$ python3 -q
>>> import numpy as np
>>> from numpy import linalg as LA
>>> np.set_printoptions(suppress=True, linewidth=140)
>>> def tidy(a):
...     return np.round(a, 2) + 0
... 
>>> A = np.array([[0, -8, -7, 16, 12, -1, 10],
...     [8, 0, -3, 13, 14, 0, -13],
...     [7, 3, 0, 4, -5, -12, -13],
...     [-16, -13, -4, 0, 10, 8, -8],
...     [-12, -14, 5, -10, 0, -13, -6],
...     [1, 0, 12, -8, 13, 0, 1],
...     [-10, 13, 13, 8, 6, -1, 0]])
>>> Uu, sigma, Vh = LA.svd(A)
>>> np.argmax(sigma[:-1] / (sigma[1:] + 1e-6)) + 1
np.int64(6)
>>> tidy(sigma)
array([31.97, 31.97, 25.46, 25.46, 16.56, 16.56,  0.  ])
>>> other = Uu[:, :6] @ np.diag(sigma[:6]) @ Vh[:6]
>>> tidy(LA.norm(A - other, 2)), tidy(sigma[6])
(np.float64(0.0), np.float64(0.0))
>>> tidy(np.abs(A - other).max())
np.float64(0.0)
>>> LA.matrix_rank(other)
np.int64(6)
>>> rng = np.random.default_rng(57)
>>> other = A + rng.integers(-2, 3, (7, 6)) @ rng.integers(-2, 3, (6, 7))
>>> other
array([[  6,  -1, -12,  17,   9, -11,  12],
       [  6,  -2,  -6,  17,  19,   5,  -8],
       [ 11,   2,  -2,   4,  -6, -11, -13],
       [-19, -19,  -9,  -5,   5,  13, -11],
       [ -8,  -6,   7,  -6,   2, -23,   0],
       [ -1,  -4,   9,  -7,   9,   3,   5],
       [ -9,  15,   8,   9,   7,  -4,   5]])
>>> other - A
array([[  6,   7,  -5,   1,  -3, -10,   2],
       [ -2,  -2,  -3,   4,   5,   5,   5],
       [  4,  -1,  -2,   0,  -1,   1,   0],
       [ -3,  -6,  -5,  -5,  -5,   5,  -3],
       [  4,   8,   2,   4,   2, -10,   6],
       [ -2,  -4,  -3,   1,  -4,   3,   4],
       [  1,   2,  -5,   1,   1,  -3,   5]])
>>> LA.matrix_rank(other - A, tol=1e-8)
np.int64(6)
>>> Q, _ = LA.qr(np.array([[-0.4, 0.3, 0.6, -0.2, 0.8],
...     [-1.4, 0.6, -0.2, -0.7, -0.3],
...     [0.0, 0.2, -1.3, 1.1, -0.6],
...     [-0.1, 0.6, -0.4, -2.0, 0.0],
...     [-0.8, 0.8, -1.3, -1.2, -1.5]]))
>>> mat = 2 * Q
>>> tidy(mat)
array([[-0.48,  0.17,  1.17,  1.47,  0.45],
       [-1.68, -0.68, -0.03, -0.19, -0.82],
       [ 0.  ,  0.57, -1.32,  1.2 , -0.7 ],
       [-0.12,  1.53,  0.71, -0.49, -0.94],
       [-0.96,  0.91, -0.62, -0.34,  1.32]])
>>> W1 = np.array([[0, 0], [1, 2], [0, 2], [0, 1], [1, 0], [2, 0], [0, 2]])
>>> b = np.array([3, -2])
>>> hid = np.maximum(A @ W1 + b, 0)
>>> hid
array([[ 5,  4],
       [17,  0],
       [ 0,  0],
       [16,  0],
       [ 0,  0],
       [16, 16],
       [20, 58]])
>>> (hid > 0).astype(int)
array([[1, 1],
       [1, 0],
       [0, 0],
       [1, 0],
       [0, 0],
       [1, 1],
       [1, 1]])
>>> basis = np.array([[-2, -3], [-2, 0]])
>>> W1 @ basis
array([[ 0,  0],
       [-6, -3],
       [-4,  0],
       [-2,  0],
       [-2, -3],
       [-4, -6],
       [-4,  0]])
>>> (hid @ basis).round(6).argmax(axis=1)
array([1, 0, 0, 0, 0, 1, 1])
>>> hat = np.triu(np.array([[-2, 4, 4, -3, 2],
...     [0, -3, -5, 0, -1],
...     [-5, 5, -1, 1, 3],
...     [2, 3, 3, -5, 3],
...     [2, 2, 5, -4, -1]]), 1) + np.eye(5)
>>> other = hat @ mat @ LA.inv(hat)
>>> LA.matrix_rank(other)
np.int64(5)
>>> tidy(np.poly(other))
array([  1.  ,   1.65,  -0.49,   0.99, -13.22, -32.  ])
>>> feats = np.load("mat.npy")
>>> feats
array([[  2,  -8,   2,  -8],
       [-12, -14, -12, -14],
       [  4, -16,   1,  -4],
       [-24, -28,  -6,  -7]])
>>> other = np.array([[4, -7], [2, -1], [-9, -9], [-8, 4]])
>>> LA.matrix_rank(np.vstack([feats, other.T]))
np.int64(4)
>>> other.T @ feats.T
array([[ 38, 144,   7, -42],
       [-56, 150, -37, 222]])
>>> np.einsum("ik,kj->ji", feats, other)
array([[ 38, 144,   7, -42],
       [-56, 150, -37, 222]])
>>> labels = rng.permutation(4)
>>> other = feats[:, labels] * rng.choice([-1, 1], 4)
>>> other
array([[ -2,  -8,   2,  -8],
       [ 12, -14, -12, -14],
       [ -1,  -4,   4, -16],
       [  6,  -7, -24, -28]])
>>> Uu, _, Vh = LA.svd(feats.T @ other)
>>> tidy(LA.lstsq(feats, other)[0])
array([[ 0.,  0.,  1.,  0.],
       [ 0.,  0.,  0.,  1.],
       [-1.,  0.,  0.,  0.],
       [ 0.,  1.,  0.,  0.]])
>>> tidy(Uu @ Vh)
array([[ 0.,  0.,  1.,  0.],
       [ 0.,  0.,  0.,  1.],
       [-1.,  0.,  0.,  0.],
       [ 0.,  1.,  0.,  0.]])
>>> labels
array([2, 3, 0, 1])
>>> other = np.array([[-1, 3], [1, 3]])
>>> basis = np.kron(other, feats)
>>> LA.matrix_rank(basis)
np.int64(8)
>>> basis
array([[ -2,   8,  -2,   8,   6, -24,   6, -24],
       [ 12,  14,  12,  14, -36, -42, -36, -42],
       [ -4,  16,  -1,   4,  12, -48,   3, -12],
       [ 24,  28,   6,   7, -72, -84, -18, -21],
       [  2,  -8,   2,  -8,   6, -24,   6, -24],
       [-12, -14, -12, -14, -36, -42, -36, -42],
       [  4, -16,   1,  -4,  12, -48,   3, -12],
       [-24, -28,  -6,  -7, -72, -84, -18, -21]])
>>> tidy(LA.norm(basis, 2)), tidy(LA.norm(other, 2) * LA.norm(feats, 2))
(np.float64(196.59), np.float64(196.59))
>>> basis.shape
(8, 8)
>>> x = np.array([2, 1, 1, 3, -3, -3, -1, -2])
>>> (basis * x).sum(axis=1)
array([122, 446, 148, 631,  70, 262, 110, 425])
>>> np.sign((basis @ x).round(6))
array([1, 1, 1, 1, 1, 1, 1, 1])
>>> basis * x
array([[ -4,   8,  -2,  24, -18,  72,  -6,  48],
       [ 24,  14,  12,  42, 108, 126,  36,  84],
       [ -8,  16,  -1,  12, -36, 144,  -3,  24],
       [ 48,  28,   6,  21, 216, 252,  18,  42],
       [  4,  -8,   2, -24, -18,  72,  -6,  48],
       [-24, -14, -12, -42, 108, 126,  36,  84],
       [  8, -16,   1, -12, -36, 144,  -3,  24],
       [-48, -28,  -6, -21, 216, 252,  18,  42]])
>>> (basis @ x).argmax()
np.int64(3)
>>> basis @ (2 * x)
array([ 244,  892,  296, 1262,  140,  524,  220,  850])
>>> other = np.array([[1, 1], [1, -1]])
>>> W0 = np.kron(other, np.kron(other, other))[rng.permutation(8)][:4]
>>> W0
array([[ 1, -1,  1, -1,  1, -1,  1, -1],
       [ 1,  1, -1, -1, -1, -1,  1,  1],
       [ 1, -1, -1,  1,  1, -1, -1,  1],
       [ 1, -1, -1,  1, -1,  1,  1, -1]])
>>> tidy(LA.norm(W0))
np.float64(5.66)
>>> W0[4]
Traceback (most recent call last):
  File "<python-input-61>", line 1, in <module>
    W0[4]
    ~~^^^
IndexError: index 4 is out of bounds for axis 0 with size 4
>>> W0.sum(axis=0)
array([ 4, -2, -2,  0,  0, -2,  2,  0])
>>> np.unravel_index(np.abs(W0).argmax(), W0.shape)
(np.int64(0), np.int64(0))
>>> np.abs(W0).max()
np.int64(1)
>>> np.count_nonzero(W0)
np.int64(32)
>>> f, v = W0[0], W0[3]
>>> f @ f
np.int64(8)
>>> f @ v
np.int64(0)
>>> pr = (f @ v) / (f @ f) * f
>>> LA.matrix_rank(np.outer(f, v))
np.int64(1)
>>> Uu, sigma, Vh = LA.svd(W0, full_matrices=False)
>>> np.cumsum(sigma ** 2) / np.sum(sigma ** 2)
array([0.25, 0.5 , 0.75, 1.  ])
>>> tidy(Uu.T @ Uu)
array([[1., 0., 0., 0.],
       [0., 1., 0., 0.],
       [0., 0., 1., 0.],
       [0., 0., 0., 1.]])
>>> Uu.shape, sigma.shape, Vh.shape
((4, 4), (4,), (4, 8))
>>> sigma / sigma[0]
array([1., 1., 1., 1.])
>>> tidy(np.sqrt((sigma ** 2).sum())), tidy(LA.norm(W0))
(np.float64(5.66), np.float64(5.66))
>>> J = np.loadtxt("sample10.csv", delimiter=",")
>>> J
array([[ 3.,  1.,  1.,  1.,  1.,  0.],
       [ 4.,  2.,  3.,  1.,  1.,  2.],
       [ 7.,  5.,  5.,  1.,  1.,  2.],
       [ 7.,  5.,  7.,  1.,  4.,  4.],
       [10.,  5.,  7.,  2.,  4.,  4.],
       [12.,  6.,  8.,  5.,  7.,  6.],
       [13.,  9.,  9.,  7.,  8.,  6.],
       [14.,  9., 12.,  8., 11.,  6.],
       [17., 12., 13., 10., 12.,  9.],
       [18., 13., 15., 12., 15., 10.],
       [21., 14., 17., 12., 18., 11.],
       [22., 14., 19., 12., 19., 12.],
       [25., 16., 22., 13., 19., 14.],
       [28., 19., 25., 16., 19., 16.],
       [30., 21., 28., 17., 19., 17.],
       [30., 24., 31., 17., 21., 20.],
       [33., 27., 32., 20., 24., 22.],
       [34., 29., 35., 20., 27., 25.],
       [37., 32., 35., 22., 28., 26.],
       [38., 33., 35., 23., 30., 28.],
       [41., 33., 38., 25., 32., 31.],
       [41., 36., 39., 28., 35., 34.],
       [44., 38., 42., 31., 37., 36.],
       [47., 41., 45., 34., 38., 37.],
       [48., 41., 45., 36., 38., 39.],
       [48., 43., 45., 36., 41., 42.],
       [50., 44., 45., 38., 43., 44.],
       [52., 46., 46., 38., 43., 47.],
       [54., 46., 47., 39., 45., 48.]])
>>> Q, R = LA.qr(J)
>>> Q.shape, R.shape
((29, 6), (6, 6))
>>> tidy(Q.T @ Q)
array([[1., 0., 0., 0., 0., 0.],
       [0., 1., 0., 0., 0., 0.],
       [0., 0., 1., 0., 0., 0.],
       [0., 0., 0., 1., 0., 0.],
       [0., 0., 0., 0., 1., 0.],
       [0., 0., 0., 0., 0., 1.]])
>>> tidy(abs(R[0, 0])), tidy(LA.norm(J[:, 0]))
(np.float64(175.42), np.float64(175.42))
>>> X = np.load("block14.npy")
>>> X
array([[1, 3, 2],
       [3, 1, 3],
       [2, 3, 1]])
>>> # equal to its transpose
>>> hat = np.triu(np.array([[3, 2, 4], [-9, -6, -6], [1, 6, 8]]), 1) + np.eye(3)
>>> other = hat @ X @ LA.inv(hat)
>>> other
array([[  15.,  -13., -126.],
       [  -9.,    1.,   39.],
       [   2.,   -1.,  -13.]])
>>> hat @ X - X @ hat
array([[ 14.,  12.,  24.],
       [-12., -24., -12.],
       [  0.,  -4.,  10.]])
>>> LA.matrix_rank(other)
np.int64(3)
>>> tidy(np.poly(other))
array([  1.,  -3., -19., -15.])
>>> f, v = X[1], X[2]
>>> f @ f
np.int64(19)
>>> pr = (f @ v) / (f @ f) * f
>>> np.outer(f, v)
array([[6, 9, 3],
       [2, 3, 1],
       [6, 9, 3]])
>>> tidy(pr)
array([1.89, 0.63, 1.89])
>>> tidy(v - pr)
array([ 0.11,  2.37, -0.89])
>>> tidy(LA.norm(f + v) ** 2 + LA.norm(f - v) ** 2)
np.float64(66.0)
>>> ev, evecs = LA.eigh(X)
>>> x = np.array([-3, 9, -3])
>>> np.abs(X).sum(axis=1).max(), tidy(np.abs(ev).max())
(np.int64(7), np.float64(6.36))
>>> tidy(evecs * np.maximum(ev, 0) @ evecs.T)
array([[1.95, 2.19, 1.95],
       [2.19, 2.45, 2.19],
       [1.95, 2.19, 1.95]])
>>> ev, evecs = LA.eig(X)
>>> tidy(np.prod(ev))
np.float64(15.0)
>>> tidy(np.sort(LA.eigvals(X.T)))
array([-2.36, -1.  ,  6.36])
>>> tidy(ev)
array([ 6.36, -1.  , -2.36])
>>> tidy(X @ evecs[:, 0] - ev[0] * evecs[:, 0])
array([0., 0., 0.])
>>> tidy(np.sort(LA.eigvals(X @ X)))
array([ 1.  ,  5.56, 40.44])
>>> tidy(LA.eigvalsh(X).min())
np.float64(-2.36)
>>> try:
...     LA.cholesky(X)
... except LA.LinAlgError as e:
...     print(repr(e))
... 
LinAlgError('Matrix is not positive definite')
>>> np.all(LA.eigvalsh(X) > 0)
np.False_
>>> f = np.array([2, -3, -2, -4]) + 0.5
>>> E = np.eye(4) - 2 * np.outer(f, f) / (f @ f)
>>> tidy(E)
array([[ 0.54,  0.46,  0.28,  0.65],
       [ 0.46,  0.54, -0.28, -0.65],
       [ 0.28, -0.28,  0.83, -0.39],
       [ 0.65, -0.65, -0.39,  0.09]])
>>> ev, evecs = LA.eig(E)
>>> tidy(np.sort(LA.eigvals(E @ E)))
array([1., 1., 1., 1.])
>>> tidy(np.sort(LA.eigvals(E.T)))
array([-1.,  1.,  1.,  1.])
>>> tidy(E @ evecs[:, 0] - ev[0] * evecs[:, 0])
array([0., 0., 0., 0.])
>>> other = np.array([[1, 1], [1, -1]])
>>> data = np.kron(other, np.kron(other, other))[rng.permutation(8)][:4]
>>> data
array([[ 1,  1, -1, -1, -1, -1,  1,  1],
       [ 1, -1,  1, -1,  1, -1,  1, -1],
       [ 1,  1,  1,  1,  1,  1,  1,  1],
       [ 1, -1, -1,  1, -1,  1,  1, -1]])
>>> # column 4 repeats column 2
>>> t = np.radians(60)
>>> R = np.eye(8)
>>> R[5, 5] = R[7, 7] = np.cos(t)
>>> R[5, 7], R[7, 5] = -np.sin(t), np.sin(t)
>>> tidy(R)
array([[ 1.  ,  0.  ,  0.  ,  0.  ,  0.  ,  0.  ,  0.  ,  0.  ],
       [ 0.  ,  1.  ,  0.  ,  0.  ,  0.  ,  0.  ,  0.  ,  0.  ],
       [ 0.  ,  0.  ,  1.  ,  0.  ,  0.  ,  0.  ,  0.  ,  0.  ],
       [ 0.  ,  0.  ,  0.  ,  1.  ,  0.  ,  0.  ,  0.  ,  0.  ],
       [ 0.  ,  0.  ,  0.  ,  0.  ,  1.  ,  0.  ,  0.  ,  0.  ],
       [ 0.  ,  0.  ,  0.  ,  0.  ,  0.  ,  0.5 ,  0.  , -0.87],
       [ 0.  ,  0.  ,  0.  ,  0.  ,  0.  ,  0.  ,  1.  ,  0.  ],
       [ 0.  ,  0.  ,  0.  ,  0.  ,  0.  ,  0.87,  0.  ,  0.5 ]])
>>> other = data @ R.T
>>> tidy(LA.det(R)), np.trace(R)
(np.float64(1.0), np.float64(7.0))
>>> tidy(np.abs(other - data).max(axis=0))
array([0.  , 0.  , 0.  , 0.  , 0.  , 1.37, 0.  , 1.37])
>>> np.allclose(LA.norm(data, axis=1), LA.norm(other, axis=1))
True
